In [1]: import numpy as np

In [2]: import numpy.linalg as la

In [3]: np.set_printoptions(precision=2, suppress=True, linewidth=200, sign=" ")

In [4]: def rd(a):
   ...:     return np.round(a, 2) + 0
   ...: 

In [5]: W0 = np.array([[0.5, 0.25, 0.25, 0.0, 0.0],
   ...:     [0.33, 0.67, 0.0, 0.0, 0.0],
   ...:     [0.0, 0.2, 0.4, 0.2, 0.2],
   ...:     [0.0, 0.0, 0.0, 1.0, 0.0],
   ...:     [0.25, 0.0, 0.25, 0.25, 0.25]])

In [6]: print(W0)
[[ 0.5   0.25  0.25  0.    0.  ]
 [ 0.33  0.67  0.    0.    0.  ]
 [ 0.    0.2   0.4   0.2   0.2 ]
 [ 0.    0.    0.    1.    0.  ]
 [ 0.25  0.    0.25  0.25  0.25]]

In [7]: other = la.inv(W0)

In [8]: print(rd(la.det(W0) * la.det(other)))
1.0

In [9]: (np.abs(other) > 1e-9).astype(int)
Out[9]: 
array([[ 1,  0,  1,  0,  1],
       [ 1,  1,  1,  0,  1],
       [ 1,  1,  1,  0,  1],
       [ 0,  0,  0,  1,  0],
       [ 1,  1,  1,  1,  1]])

In [10]: rd(la.inv(other))
Out[10]: 
array([[ 0.5 ,  0.25,  0.25,  0.  ,  0.  ],
       [ 0.33,  0.67,  0.  ,  0.  ,  0.  ],
       [ 0.  ,  0.2 ,  0.4 ,  0.2 ,  0.2 ],
       [ 0.  ,  0.  ,  0.  ,  1.  ,  0.  ],
       [ 0.25,  0.  ,  0.25,  0.25,  0.25]])

In [11]: rd(la.slogdet(W0)[0])
Out[11]: np.float64(1.0)

In [12]: rd(other)
Out[12]: 
array([[ 1.33,  0.  , -1.67,  0.  ,  1.33],
       [-0.66,  1.49,  0.82,  0.  , -0.66],
       [ 1.99, -1.49,  2.51,  0.  , -2.01],
       [ 0.  ,  0.  ,  0.  ,  1.  ,  0.  ],
       [-3.32,  1.49, -0.85, -1.  ,  4.68]])

In [13]: rng = np.random.default_rng(8865)

In [14]: labels = rng.permutation(5)

In [15]: other = W0[:, labels] * rng.choice([-1, 1], 5)

In [16]: other
Out[16]: 
array([[ 0.5 , -0.  , -0.  , -0.25, -0.25],
       [ 0.33, -0.  , -0.  , -0.67, -0.  ],
       [ 0.  , -0.2 , -0.2 , -0.2 , -0.4 ],
       [ 0.  , -1.  , -0.  , -0.  , -0.  ],
       [ 0.25, -0.25, -0.25, -0.  , -0.25]])

In [17]: left, _, Vh = la.svd(W0.T @ other)

In [18]: rd(left @ Vh)
Out[18]: 
array([[ 1.,  0.,  0.,  0.,  0.],
       [ 0.,  0.,  0., -1.,  0.],
       [ 0.,  0.,  0.,  0., -1.],
       [ 0., -1.,  0.,  0.,  0.],
       [ 0.,  0., -1.,  0.,  0.]])

In [19]: print(rd(la.lstsq(W0, other)[0]))
[[ 1.  0.  0.  0.  0.]
 [ 0.  0.  0. -1.  0.]
 [ 0.  0.  0.  0. -1.]
 [ 0. -1.  0.  0.  0.]
 [ 0.  0. -1.  0.  0.]]

In [20]: rd(la.norm(other, axis=0))
Out[20]: array([ 0.65,  1.05,  0.32,  0.74,  0.53])

In [21]: rd(la.norm(other, axis=1))
Out[21]: array([ 0.61,  0.75,  0.53,  1.  ,  0.5 ])

In [22]: la.norm(other, axis=2)
AxisError: axis 2 is out of bounds for array of dimension 2


In [23]: x = np.array([8, -7, 0, -2, 5])

In [24]: y = W0 @ x

In [25]: rd(y)
Out[25]: array([ 2.25, -2.05, -0.8 , -2.  ,  2.75])

In [26]: rd(la.solve(W0, y))
Out[26]: array([ 8., -7.,  0., -2.,  5.])

In [27]: rd(la.solve(W0, W0[:, 0]))
Out[27]: array([ 1.,  0.,  0.,  0.,  0.])

In [28]: other = np.array([[-3, 3, 3], [-2, 0, 1], [0, 2, 2], [2, 0, 1], [-1, -2, -2]])

In [29]: print(rd(other.T @ W0.T))
[[-2.   -2.33 -0.2   2.   -0.5 ]
 [ 2.    0.99  0.4   0.    0.75]
 [ 2.25  1.66  0.8   1.    1.  ]]

In [30]: la.matrix_rank(W0 @ other)
Out[30]: np.int64(3)

In [31]: np.einsum("ij->j", W0)
Out[31]: array([ 1.08,  1.12,  0.9 ,  1.45,  0.45])

In [32]: np.vstack([W0, other.T]).shape
Out[32]: (8, 5)

In [33]: print(rd(W0 @ other))
[[-2.    2.    2.25]
 [-2.33  0.99  1.66]
 [-0.2   0.4   0.8 ]
 [ 2.    0.    1.  ]
 [-0.5   0.75  1.  ]]

In [34]: la.matrix_rank(np.vstack([W0, other.T]))
Out[34]: np.int64(5)

In [35]: rd(np.einsum("ij,ij->i", W0, W0))
Out[35]: array([ 0.38,  0.56,  0.28,  1.  ,  0.25])

In [36]: rd(np.einsum("ik,kj->ij", W0, other))
Out[36]: 
array([[-2.  ,  2.  ,  2.25],
       [-2.33,  0.99,  1.66],
       [-0.2 ,  0.4 ,  0.8 ],
       [ 2.  ,  0.  ,  1.  ],
       [-0.5 ,  0.75,  1.  ]])

In [37]: A = np.loadtxt("test2.csv", delimiter=",")

In [38]: rd(A)
Out[38]: 
array([[-0.5 , -0.11,  0.46, -0.67,  0.27],
       [ 0.11, -0.67,  0.06, -0.22, -0.7 ],
       [ 0.21, -0.68, -0.26,  0.03,  0.65],
       [ 0.83,  0.17,  0.42, -0.32,  0.1 ],
       [-0.09, -0.22,  0.73,  0.63,  0.06]])

In [39]: print(rd(A[:, 3] @ A[:, 2]))
0.0

In [40]: left, sv, Vh = la.svd(A, full_matrices=False)

In [41]: rd(left.T @ left)
Out[41]: 
array([[ 1.,  0.,  0.,  0.,  0.],
       [ 0.,  1.,  0.,  0.,  0.],
       [ 0.,  0.,  1.,  0.,  0.],
       [ 0.,  0.,  0.,  1.,  0.],
       [ 0.,  0.,  0.,  0.,  1.]])

In [42]: rd(Vh @ Vh.T)
Out[42]: 
array([[ 1.,  0.,  0.,  0.,  0.],
       [ 0.,  1.,  0.,  0.,  0.],
       [ 0.,  0.,  1.,  0.,  0.],
       [ 0.,  0.,  0.,  1.,  0.],
       [ 0.,  0.,  0.,  0.,  1.]])

In [43]: np.cumsum(sv ** 2) / np.sum(sv ** 2)
Out[43]: array([ 0.2,  0.4,  0.6,  0.8,  1. ])

In [44]: rd(left.T @ A @ Vh.T)
Out[44]: 
array([[ 1.,  0.,  0.,  0.,  0.],
       [ 0.,  1.,  0.,  0.,  0.],
       [ 0.,  0.,  1.,  0.,  0.],
       [ 0.,  0.,  0.,  1.,  0.],
       [ 0.,  0.,  0.,  0.,  1.]])

In [45]: print((sv > 1e-8).sum())
5

In [46]: sv / sv[0]
Out[46]: array([ 1.,  1.,  1.,  1.,  1.])

In [47]: hat = np.triu(np.array([[0, 3, 2, 0, 0],
    ...:     [2, 0, 2, 1, 3],
    ...:     [1, 1, 3, 0, 1],
    ...:     [2, 0, 2, 2, 0],
    ...:     [2, 0, 2, 3, 0]]), 1) + np.eye(5)

In [48]: other = hat @ A @ la.inv(hat)

In [49]: rd(np.trace(other)), rd(np.trace(A))
Out[49]: (np.float64(-1.69), np.float64(-1.69))

In [50]: rd(la.det(other))
Out[50]: np.float64(1.0)

In [51]: data = np.diag(np.array([3, 1, 3]))

In [52]: data
Out[52]: 
array([[ 3,  0,  0],
       [ 0,  1,  0],
       [ 0,  0,  3]])

In [53]: hat = np.triu(np.array([[6, 8, 3], [7, -7, 5], [8, 2, -8]]), 1) + np.eye(3)

In [54]: other = hat @ data @ la.inv(hat)

In [55]: other
Out[55]: 
array([[  3., -16.,  80.],
       [  0.,   1.,  10.],
       [  0.,   0.,   3.]])

In [56]: np.trace(other), np.trace(data)
Out[56]: (np.float64(7.0), np.int64(7))

In [57]: def softmax(z):
    ...:     e = np.exp(z - z.max(axis=-1, keepdims=True))
    ...:     return e / e.sum(axis=-1, keepdims=True)
    ...: 

In [58]: rd(softmax(other[1] + 2))
Out[58]: array([ 0.,  0.,  1.])

In [59]: print(rd(softmax(other[1])))
[ 0.  0.  1.]

In [60]: rd(softmax(other).sum(axis=1))
Out[60]: array([ 1.,  1.,  1.])

In [61]: att = other @ other.T / np.sqrt(3)

In [62]: softmax(att)[1] @ other
Out[62]: array([  3., -16.,  80.])

In [63]: la.matrix_rank(data)
Out[63]: np.int64(3)

In [64]: np.diff(data, axis=0)
Out[64]: 
array([[-3,  1,  0],
       [ 0, -1,  3]])

In [65]: data - data[0]
Out[65]: 
array([[ 0,  0,  0],
       [-3,  1,  0],
       [-3,  0,  3]])

In [66]: print(data.shape)
(3, 3)

In [67]: np.abs(data).max()
Out[67]: np.int64(3)

In [68]: rd(la.norm(data))
Out[68]: np.float64(4.36)

In [69]: print(data.sum(axis=0))
[ 3  1  3]

In [70]: other = data ** -1
ValueError: Integers to negative integer powers are not allowed.


In [71]: other = np.inv(data)
AttributeError: module 'numpy' has no attribute 'inv'


In [72]: other = la.inv(data)

In [73]: rd(la.slogdet(data)[0])
Out[73]: np.float64(1.0)

In [74]: data @ other
Out[74]: 
array([[ 1.,  0.,  0.],
       [ 0.,  1.,  0.],
       [ 0.,  0.,  1.]])

In [75]: print(rd(la.cond(data)))
3.0

In [76]: rd(la.det(data) * other)
Out[76]: 
array([[ 3.,  0.,  0.],
       [ 0.,  9.,  0.],
       [ 0.,  0.,  3.]])

In [77]: rd(la.inv(other))
Out[77]: 
array([[ 3.,  0.,  0.],
       [ 0.,  1.,  0.],
       [ 0.,  0.,  3.]])

In [78]: E = np.loadtxt("dump.csv", delimiter=",")

In [79]: E
Out[79]: 
array([[-0.42, -0.96, -0.45],
       [-0.96,  1.55, -0.45],
       [-0.45, -0.45,  0.87]])

In [80]: other = np.array([[3, 2, 2], [0, 5, 0]])

In [81]: basis = np.kron(other, E)

In [82]: la.matrix_rank(basis)
Out[82]: np.int64(6)

In [83]: basis.shape
Out[83]: (6, 9)

In [84]: rd(la.norm(basis, 2)), rd(la.norm(other, 2) * la.norm(E, 2))
Out[84]: (np.float64(11.28), np.float64(11.28))

In [85]: W = np.array([[2, 2], [1, 0], [2, 2]])

In [86]: coef = np.array([1, 3])

In [87]: hid = np.maximum(E @ W + coef, 0)

In [88]: rd((hid > 0).mean(axis=0))
Out[88]: array([ 0.33,  1.  ])

In [89]: rd(hid)
Out[89]: 
array([[ 0.  ,  1.26],
       [ 0.  ,  0.18],
       [ 1.39,  3.84]])

In [90]: basis = np.array([[8, 1], [8, 1]])

In [91]: (hid @ basis).round(6).argmax(axis=1)
Out[91]: array([ 0,  0,  0])

In [92]: rd(hid @ basis)
Out[92]: 
array([[ 10.08,   1.26],
       [  1.44,   0.18],
       [ 41.84,   5.23]])

In [93]: K = np.loadtxt("sample1.csv", delimiter=",")

In [94]: K
Out[94]: 
array([[ 1.,  3.,  6., -2.],
       [ 3.,  3.,  6.,  3.],
       [-2.,  3.,  6., -2.]])

In [95]: rd(softmax(10 * K[2]))
Out[95]: array([ 0.,  0.,  1.,  0.])

In [96]: rd(softmax(K).sum(axis=1))
Out[96]: array([ 1.,  1.,  1.])

In [97]: rd(softmax(K[2]))
Out[97]: array([ 0.  ,  0.05,  0.95,  0.  ])

In [98]: att = K @ K.T / np.sqrt(4)

In [99]: rd(softmax(att)[2] @ K)
Out[99]: array([-1.86,  3.  ,  6.  , -2.  ])

In [100]: softmax(att).round(6).argmax(axis=1)
Out[100]: array([ 0,  1,  2])

In [101]: rd(softmax(att + np.triu(np.full(att.shape, -np.inf), 1)))
Out[101]: 
array([[ 1.  ,  0.  ,  0.  ],
       [ 0.  ,  1.  ,  0.  ],
       [ 0.05,  0.  ,  0.95]])

In [102]: t = np.radians(90)

In [103]: Rm = np.eye(4)

In [104]: Rm[1, 1] = Rm[2, 2] = np.cos(t)

In [105]: Rm[1, 2], Rm[2, 1] = -np.sin(t), np.sin(t)

In [106]: rd(Rm)
Out[106]: 
array([[ 1.,  0.,  0.,  0.],
       [ 0.,  0., -1.,  0.],
       [ 0.,  1.,  0.,  0.],
       [ 0.,  0.,  0.,  1.]])

In [107]: other = K @ Rm.T

In [108]: rd(la.svd(K, compute_uv=False)), rd(la.svd(other, compute_uv=False))
Out[108]: (array([ 11.69,   5.15,   1.67]), array([ 11.69,   5.15,   1.67]))

In [109]: rd(la.det(Rm)), np.trace(Rm)
Out[109]: (np.float64(1.0), np.float64(2.0))

In [110]: rd(other)
Out[110]: 
array([[ 1., -6.,  3., -2.],
       [ 3., -6.,  3.,  3.],
       [-2., -6.,  3., -2.]])

In [111]: x = np.array([-5, -2, -3, -3, 5])

In [112]: print([p for p in range(1, 25) if np.allclose(la.matrix_power(A, p), np.eye(5))])
[]

In [113]: rd(A.T @ (A @ x))
Out[113]: array([-5., -2., -3., -3.,  5.])

In [114]: rd(la.norm(x)), rd(la.norm(A @ x))
Out[114]: (np.float64(8.49), np.float64(8.49))

In [115]: T = np.stack([K, -3 * K, K[::-1]])

In [116]: (T @ K.T).shape
Out[116]: (3, 3, 3)

In [117]: la.matrix_rank(T.reshape(3, -1))
Out[117]: np.int64(2)

In [118]: rd(la.norm(T, axis=(1, 2)))
Out[118]: array([ 12.88,  38.65,  12.88])

In [119]: other = K + rng.integers(-2, 3, (3, 2)) @ rng.integers(-2, 3, (2, 4))

In [120]: other
Out[120]: 
array([[ 1.,  3.,  6., -2.],
       [ 4.,  5.,  7.,  3.],
       [-1.,  1.,  5., -4.]])

In [121]: other - K
Out[121]: 
array([[ 0.,  0.,  0.,  0.],
       [ 1.,  2.,  1.,  0.],
       [ 1., -2., -1., -2.]])

In [122]: la.matrix_rank(other - K, tol=1e-8)
Out[122]: np.int64(2)

In [123]: m1 = np.array([[0.0, 9.0, -9.0], [9.0, 0.0, 0.0], [-9.0, 0.0, 0.0]])

In [124]: left, sv, Vh = la.svd(m1)

In [125]: vecs = Vh[:(sv > 1e-8).sum()]

In [126]: x = m1[2] + 3 * m1[1] + rng.integers(2) * np.eye(3)[1]

In [127]: x
Out[127]: array([ 18.,   1.,   0.])

In [128]: rd(la.norm(x - vecs.T @ vecs @ x))
Out[128]: np.float64(0.71)

In [129]: print(la.matrix_rank(np.vstack([m1, x])))
3

In [130]: rd(la.det(m1))
Out[130]: np.float64(0.0)

In [131]: rd(np.abs(la.eigvals(m1)).max())
Out[131]: np.float64(12.73)

In [132]: print(m1 @ m1)
[[162.   0.   0.]
 [  0.  81. -81.]
 [  0. -81.  81.]]

In [133]: (m1 + m1.T) / 2
Out[133]: 
array([[ 0.,  9., -9.],
       [ 9.,  0.,  0.],
       [-9.,  0.,  0.]])

In [134]: rd(np.sort(np.abs(la.eigvals(m1))))
Out[134]: array([  0.  ,  12.73,  12.73])

In [135]: np.allclose(m1, m1.T)
Out[135]: True

In [136]: r = la.matrix_rank(m1)

In [137]: r
Out[137]: np.int64(2)

In [138]: N = la.svd(m1)[2][r:].T

In [139]: print(la.matrix_rank(m1.T @ m1), la.matrix_rank(m1 @ m1.T))
2 2

In [140]: print(rd(N @ N.T))
[[ 0.   0.   0. ]
 [ 0.   0.5  0.5]
 [ 0.   0.5  0.5]]

In [141]: N.shape
Out[141]: (3, 1)

In [142]: arr = np.loadtxt("run1.csv", delimiter=",")

In [143]: arr
Out[143]: 
array([[12.,  2., -2.,  1., -2.],
       [-3.,  2.,  3.,  0.,  2.],
       [-2.,  2.,  2.,  3.,  0.],
       [-2., -2.,  0.,  6.,  0.],
       [ 1.,  1.,  3., -2., -2.]])

In [144]: other = arr + rng.integers(-2, 3, (5, 4)) @ rng.integers(-2, 3, (4, 5))

In [145]: other
Out[145]: 
array([[16.,  4., -3.,  5., -3.],
       [-9.,  8., -5.,  0.,  5.],
       [-4.,  4.,  8.,  7., -1.],
       [ 2., -5.,  5.,  7., -2.],
       [-7.,  7.,  0.,  0.,  1.]])

In [146]: other - arr
Out[146]: 
array([[ 4.,  2., -1.,  4., -1.],
       [-6.,  6., -8.,  0.,  3.],
       [-2.,  2.,  6.,  4., -1.],
       [ 4., -3.,  5.,  1., -2.],
       [-8.,  6., -3.,  2.,  3.]])

In [147]: np.abs(other - arr).sum(axis=1)
Out[147]: array([ 12.,  23.,  15.,  15.,  22.])
